>>> import numpy as np
>>> import numpy.linalg as la
>>> np.set_printoptions(suppress=True, linewidth=100)
>>> rd = lambda a: np.round(a, 4) + 0
>>> E = np.array([[-9.0, -3.0, -8.0, -2.0],
...     [-14.0, -2.0, -10.0, -4.0],
...     [14.0, 3.0, 11.0, 4.0],
...     [2.0, 3.0, 4.0, -1.0]])
>>> B = E / np.sqrt((E ** 2).mean(axis=1, keepdims=True))
>>> print(la.matrix_rank(B) == la.matrix_rank(E))
True
>>> E.ravel(order="F")
array([ -9., -14.,  14.,   2.,  -3.,  -2.,   3.,   3.,  -8., -10.,  11.,   4.,  -2.,  -4.,   4.,
        -1.])
>>> blk = E.reshape(4, 2, -1)
>>> print(np.einsum("ihd,ihd->ih", blk, blk))
[[ 90.  68.]
 [200. 116.]
 [205. 137.]
 [ 13.  17.]]
>>> blk.transpose(1, 0, 2)
array([[[ -9.,  -3.],
        [-14.,  -2.],
        [ 14.,   3.],
        [  2.,   3.]],

       [[ -8.,  -2.],
        [-10.,  -4.],
        [ 11.,   4.],
        [  4.,  -1.]]])
>>> np.swapaxes(blk, 1, 2)[2]
array([[14., 11.],
       [ 3.,  4.]])
>>> print(np.einsum("ihd,jhd->hij", blk, blk).shape)
(2, 4, 4)
>>> B = np.array([[2, -1], [-1, -1], [0, 3]])
>>> m1 = np.tile(B, (2, 3))
>>> m1
array([[ 2, -1,  2, -1,  2, -1],
       [-1, -1, -1, -1, -1, -1],
       [ 0,  3,  0,  3,  0,  3],
       [ 2, -1,  2, -1,  2, -1],
       [-1, -1, -1, -1, -1, -1],
       [ 0,  3,  0,  3,  0,  3]])
>>> # rows 0 and 3 are equal
>>> (m1 - m1.T) / 2
array([[ 0. ,  0. ,  1. , -1.5,  1.5, -0.5],
       [ 0. ,  0. , -2. ,  0. ,  0. , -2. ],
       [-1. ,  2. ,  0. ,  0.5,  0.5,  1.5],
       [ 1.5,  0. , -0.5,  0. ,  1.5, -2. ],
       [-1.5,  0. , -0.5, -1.5,  0. , -0.5],
       [ 0.5,  2. , -1.5,  2. ,  0.5,  0. ]])
>>> rd(np.abs(la.eigvals(m1)).max())
np.float64(2.0)
>>> m1 @ m1
array([[ 1,  1,  1,  1,  1,  1],
       [-2, -2, -2, -2, -2, -2],
       [ 3,  3,  3,  3,  3,  3],
       [ 1,  1,  1,  1,  1,  1],
       [-2, -2, -2, -2, -2, -2],
       [ 3,  3,  3,  3,  3,  3]])
>>> np.allclose(m1, m1.T)
False
>>> print(np.allclose(m1[:-1].T @ la.lstsq(m1[:-1].T, m1[-1])[0], m1[-1]))
True
>>> print(np.unique(m1.round(6), axis=0).shape)
(3, 6)
>>> rd(m1 @ la.pinv(m1) @ m1)
array([[ 2., -1.,  2., -1.,  2., -1.],
       [-1., -1., -1., -1., -1., -1.],
       [ 0.,  3.,  0.,  3.,  0.,  3.],
       [ 2., -1.,  2., -1.,  2., -1.],
       [-1., -1., -1., -1., -1., -1.],
       [ 0.,  3.,  0.,  3.,  0.,  3.]])
>>> la.lstsq(m1[:-1].T, m1[-1])[2]
np.int32(2)
>>> rd(np.trace(la.pinv(m1) @ m1))
np.float64(2.0)
>>> B = m1[0, 0] * m1[1:] - np.outer(m1[1:, 0], m1[0])
>>> B
array([[ 0, -3,  0, -3,  0, -3],
       [ 0,  6,  0,  6,  0,  6],
       [ 0,  0,  0,  0,  0,  0],
       [ 0, -3,  0, -3,  0, -3],
       [ 0,  6,  0,  6,  0,  6]])
>>> la.matrix_rank(B), la.matrix_rank(m1)
(np.int64(1), np.int64(2))
>>> F = np.load("dump.npy")
>>> F
array([[ 1.0892,  1.917 , -0.1914],
       [ 1.917 , -0.5619,  2.2194],
       [-0.1914,  2.2194,  0.4727]])
>>> x = np.array([2, 2, 3, 3])
>>> y = E @ x
>>> y
array([-54., -74.,  79.,  19.])
>>> rd(la.solve(E, -1 * y))
array([-2., -2., -3., -3.])
>>> rd(la.eigvals(F))
array([-3.    ,  0.9999,  3.    ])
>>> rd(la.eigvals(F).sum().real)
np.float64(1.0)
>>> data = np.load("data.npy")
>>> data
array([[  0, -14,   4,   2, -14,   7,   5,  -4,   1],
       [ 14,   0,   7,  12, -16,   5,  -7,   3,  -3],
       [ -4,  -7,   0,   9,  12, -10,   0, -10,  -9],
       [ -2, -12,  -9,   0,   5,  -1,   8,  -4,  -7],
       [ 14,  16, -12,  -5,   0,   2,  -2,  -4, -13],
       [ -7,  -5,  10,   1,  -2,   0,  -9,   0,  -2],
       [ -5,   7,   0,  -8,   2,   9,   0, -13,   6],
       [  4,  -3,  10,   4,   4,   0,  13,   0,  14],
       [ -1,   3,   9,   7,  13,   2,  -6, -14,   0]])
>>> x = np.array([0, 3, 1, 2, 3, 3, 1, 2, 0])
>>> rd(la.eigvals(data).real)
array([0., 0., 0., 0., 0., 0., 0., 0., 0.])
>>> Q = la.solve(np.eye(9) - data, np.eye(9) + data)
>>> rd(la.det(Q))
np.float64(1.0)
>>> rd(la.norm(data, 2))
np.float64(35.0338)
>>> rd(la.norm(data) ** 2 / la.norm(data, 2) ** 2)
np.float64(3.8847)
>>> rd(la.norm(data[5], 1)), rd(la.norm(data[5], np.inf))
(np.float64(36.0), np.float64(10.0))
>>> data[5] @ data[2]
np.int64(66)
>>> print(rd(la.norm(data, axis=0)))
[22.4277 27.1477 23.8956 19.5959 28.5307 16.2481 20.6882 22.8473 23.3452]
>>> rd(la.norm(data, 1)), rd(la.norm(data, np.inf))
(np.float64(68.0), np.float64(68.0))
>>> rd(la.norm(data[5] - data[2]))
np.float64(26.5141)
>>> print(la.norm(data, axis=1).argmax())
4
